% ipython --no-banner

In [1]: import numpy as np

In [2]: np.set_printoptions(precision=1, suppress=True, linewidth=120)

In [3]: W0 = np.load("test5.npy")

In [4]: W0
Out[4]: 
array([[6., 1., 1., 1., 1.],
       [1., 6., 1., 1., 1.],
       [1., 1., 6., 1., 1.],
       [1., 1., 1., 6., 1.],
       [1., 1., 1., 1., 6.]])

In [5]: np.linalg.svd(W0, compute_uv=False)
Out[5]: array([10.,  5.,  5.,  5.,  5.])

In [6]: W0.sum(axis=1)
Out[6]: array([10., 10., 10., 10., 10.])

In [7]: np.unravel_index(np.abs(W0).argmax(), W0.shape)
Out[7]: (np.int64(0), np.int64(0))

In [8]: W0.mean(axis=0)
Out[8]: array([2., 2., 2., 2., 2.])

In [9]: np.linalg.matrix_rank(W0)
Out[9]: np.int64(5)

In [10]: W0 - W0[0]
Out[10]: 
array([[ 0.,  0.,  0.,  0.,  0.],
       [-5.,  5.,  0.,  0.,  0.],
       [-5.,  0.,  5.,  0.,  0.],
       [-5.,  0.,  0.,  5.,  0.],
       [-5.,  0.,  0.,  0.,  5.]])

In [11]: A2 = W0 / np.linalg.norm(W0, axis=1, keepdims=True)

In [12]: C2 = A2 @ A2.T

In [13]: (C2 - 2 * np.eye(5)).round(6).argmax(axis=1)
Out[13]: array([1, 0, 0, 0, 0])

In [14]: np.argwhere(np.triu(np.abs(C2) > 0.95, 1))
Out[14]: array([], shape=(0, 2), dtype=int64)

In [15]: round(np.degrees(np.arccos(np.clip(C2[4, 0], -1, 1))), 1)
Out[15]: np.float64(68.0)

In [16]: C2[4]
Out[16]: array([0.4, 0.4, 0.4, 0.4, 1. ])

In [17]: C2
Out[17]: 
array([[1. , 0.4, 0.4, 0.4, 0.4],
       [0.4, 1. , 0.4, 0.4, 0.4],
       [0.4, 0.4, 1. , 0.4, 0.4],
       [0.4, 0.4, 0.4, 1. , 0.4],
       [0.4, 0.4, 0.4, 0.4, 1. ]])

In [18]: np.round(np.linalg.det(C2), 1)
Out[18]: np.float64(0.4)

In [19]: np.allclose(C2, C2.T)
Out[19]: True

In [20]: np.linalg.matrix_power(C2, 2)
Out[20]: 
array([[1.6, 1.2, 1.2, 1.2, 1.2],
       [1.2, 1.6, 1.2, 1.2, 1.2],
       [1.2, 1.2, 1.6, 1.2, 1.2],
       [1.2, 1.2, 1.2, 1.6, 1.2],
       [1.2, 1.2, 1.2, 1.2, 1.6]])

In [21]: np.trace(C2)
Out[21]: np.float64(5.0)

In [22]: vec = np.ones(5)

In [23]: for _ in range(6):
    ...:     vec = W0 @ vec
    ...:     vec /= np.linalg.norm(vec)
    ...:     print(round(vec @ W0 @ vec, 1))
    ...: 
10.0
10.0
10.0
10.0
10.0
10.0

In [24]: np.round(np.linalg.eigvalsh(W0)[-1], 1)
Out[24]: np.float64(10.0)

In [25]: vec
Out[25]: array([0.4, 0.4, 0.4, 0.4, 0.4])

In [26]: arr = np.load("out2.npy")

In [27]: arr
Out[27]: 
array([[ 2,  4,  3,  5,  4,  3, -1],
       [ 4,  2,  4,  3,  5,  4,  3],
       [ 3,  4,  2,  4,  3,  5,  4],
       [ 5,  3,  4,  2,  4,  3,  5],
       [ 4,  5,  3,  4,  2,  4,  3],
       [ 3,  4,  5,  3,  4,  2,  4],
       [-1,  3,  4,  5,  3,  4,  2]])

In [28]: vals, V = np.linalg.eigh(arr)

In [29]: vec = np.array([4, -5, 4, 0, -2, 1, 3])

In [30]: np.linalg.eigvalsh(arr[1:, 1:])
Out[30]: array([-4.1, -2.9, -2.5, -0.5,  0.7, 21.3])

In [31]: np.abs(arr).sum(axis=1).max(), round(float(np.abs(vals).max()), 1)
Out[31]: (np.int64(26), 23.9)

In [32]: np.trace(arr)
Out[32]: np.int64(14)

In [33]: np.linalg.matrix_power(arr, 3)
Out[33]: 
array([[1418, 1797, 1774, 1879, 1784, 1787, 1380],
       [1797, 2102, 2130, 2140, 2140, 2114, 1787],
       [1774, 2130, 2108, 2169, 2110, 2140, 1784],
       [1879, 2140, 2169, 2138, 2169, 2140, 1879],
       [1784, 2140, 2110, 2169, 2108, 2130, 1774],
       [1787, 2114, 2140, 2140, 2130, 2102, 1797],
       [1380, 1787, 1784, 1879, 1774, 1797, 1418]])

In [34]: np.allclose(arr @ arr.T, arr.T @ arr)
Out[34]: True

In [35]: np.allclose(arr, arr.T)
Out[35]: True

In [36]: vec = np.array([2, 1, 2, -2, 1, -3, 0])

In [37]: rhs = arr @ vec

In [38]: rhs
Out[38]: array([ -1,   5,  -6,  12,   1,  12, -10])

In [39]: np.round(np.linalg.solve(arr, rhs + arr[:, 3]), 1) + 0
Out[39]: array([ 2.,  1.,  2., -1.,  1., -3.,  0.])

In [40]: np.linalg.cond(arr) > 100
Out[40]: np.True_

In [41]: np.argsort(-np.linalg.norm(arr, axis=0).round(6), kind="stable")[:3]
Out[41]: array([3, 1, 2])

In [42]: np.linalg.matrix_rank(arr, rtol=0.1)
Out[42]: np.int64(5)

In [43]: round(np.log10(np.linalg.cond(arr)))
Out[43]: 3

In [44]: F = 2 * np.eye(4) + np.ones((4, 4))

In [45]: F
Out[45]: 
array([[3., 1., 1., 1.],
       [1., 3., 1., 1.],
       [1., 1., 3., 1.],
       [1., 1., 1., 3.]])

In [46]: r0 = np.array([1, 0])

In [47]: np.array([np.convolve(row, r0, "same") for row in F])
Out[47]: 
array([[3., 1., 1., 1.],
       [1., 3., 1., 1.],
       [1., 1., 3., 1.],
       [1., 1., 1., 3.]])

In [48]: np.correlate(F[3], F[2], "full")
Out[48]: array([ 1.,  4.,  5.,  8., 11.,  4.,  3.])

In [49]: np.allclose(F @ F.T, F.T @ F)
Out[49]: True

In [50]: X = np.loadtxt("run7.csv", delimiter=",")

In [51]: X
Out[51]: 
array([[ 0.5,  4.2, -0.3, -1.4,  2.2, -0.2, -0.4],
       [-2.5,  2.1, -0.4,  2.4,  1.1, -2.5,  1.1],
       [ 3.3, -1.8, -1.5, -2.8, -0.5,  0.4, -0.2],
       [ 0.2,  3.7, -2.3, -0.6, -2.2, -0.2,  0.9],
       [ 0. ,  1.6, -3.7,  1.8,  1.6,  0.3,  1.8],
       [ 0.9,  1.1,  2. ,  3.8, -0.4,  1.7,  1.2],
       [-2.9, -3.8, -0.9,  0.9,  0.3, -0.4,  0.6],
       [-0.7,  1. ,  3.7,  0.5, -1.6,  2.3,  1.5],
       [ 2.6,  2.2,  0.2, -1.1,  1.4,  1. ,  3. ],
       [ 3.4,  0.9,  1. , -0.2, -1.6,  2.7, -1.4],
       [-0.1, -0.1,  2.5,  0.5,  3.2, -1.4, -2.5],
       [-0.6,  0.4,  0.6,  0.3, -1. , -4.7, -0.9],
       [-0.7,  1.8, -3.4, -1.8,  0.5,  1.8, -1.8],
       [-1.2, -1.3, -2.5, -1.7, -2.3,  2.5, -1.1],
       [ 1.1, -0.3, -2.6, -1.9, -2.6,  1.8,  1.9],
       [-0.3,  0.9,  0.4,  1.6,  4.5, -0.2, -1.2]])

In [52]: C2 = np.cov(X, rowvar=False)

In [53]: round(float(np.corrcoef(X[:, 3], X[:, 1])[0, 1]), 1)
Out[53]: 0.1

In [54]: np.argsort(-X.std(axis=0).round(6), kind="stable")
Out[54]: array([2, 4, 1, 5, 3, 0, 6])

In [55]: C2
Out[55]: 
array([[ 3.2,  0.6,  0.3, -1.2, -0.5,  1.3,  0.2],
       [ 0.6,  4. ,  0.1,  0.3,  0.8, -0.2,  0.5],
       [ 0.3,  0.1,  4.6,  1.6,  0.8, -0.4, -0.3],
       [-1.2,  0.3,  1.6,  3.2,  1.2, -0.9,  0.5],
       [-0.5,  0.8,  0.8,  1.2,  4.3, -1.4, -0.7],
       [ 1.3, -0.2, -0.4, -0.9, -1.4,  3.9,  0.4],
       [ 0.2,  0.5, -0.3,  0.5, -0.7,  0.4,  2.4]])

In [56]: C2.shape
Out[56]: (7, 7)

In [57]: X.std(axis=0)
Out[57]: array([1.7, 1.9, 2.1, 1.7, 2. , 1.9, 1.5])

In [58]: np.argwhere(np.triu(np.abs(np.corrcoef(X.T)) > 0.8, 1))
Out[58]: array([], shape=(0, 2), dtype=int64)

In [59]: np.round(np.corrcoef(X.T), 1) + 0
Out[59]: 
array([[ 1. ,  0.2,  0.1, -0.4, -0.1,  0.4,  0.1],
       [ 0.2,  1. ,  0. ,  0.1,  0.2, -0.1,  0.2],
       [ 0.1,  0. ,  1. ,  0.4,  0.2, -0.1, -0.1],
       [-0.4,  0.1,  0.4,  1. ,  0.3, -0.3,  0.2],
       [-0.1,  0.2,  0.2,  0.3,  1. , -0.3, -0.2],
       [ 0.4, -0.1, -0.1, -0.3, -0.3,  1. ,  0.1],
       [ 0.1,  0.2, -0.1,  0.2, -0.2,  0.1,  1. ]])

In [60]: np.round(np.median(X, axis=0), 1) + 0
Out[60]: array([ 0. ,  1. , -0.4,  0. , -0.1,  0.4,  0.2])
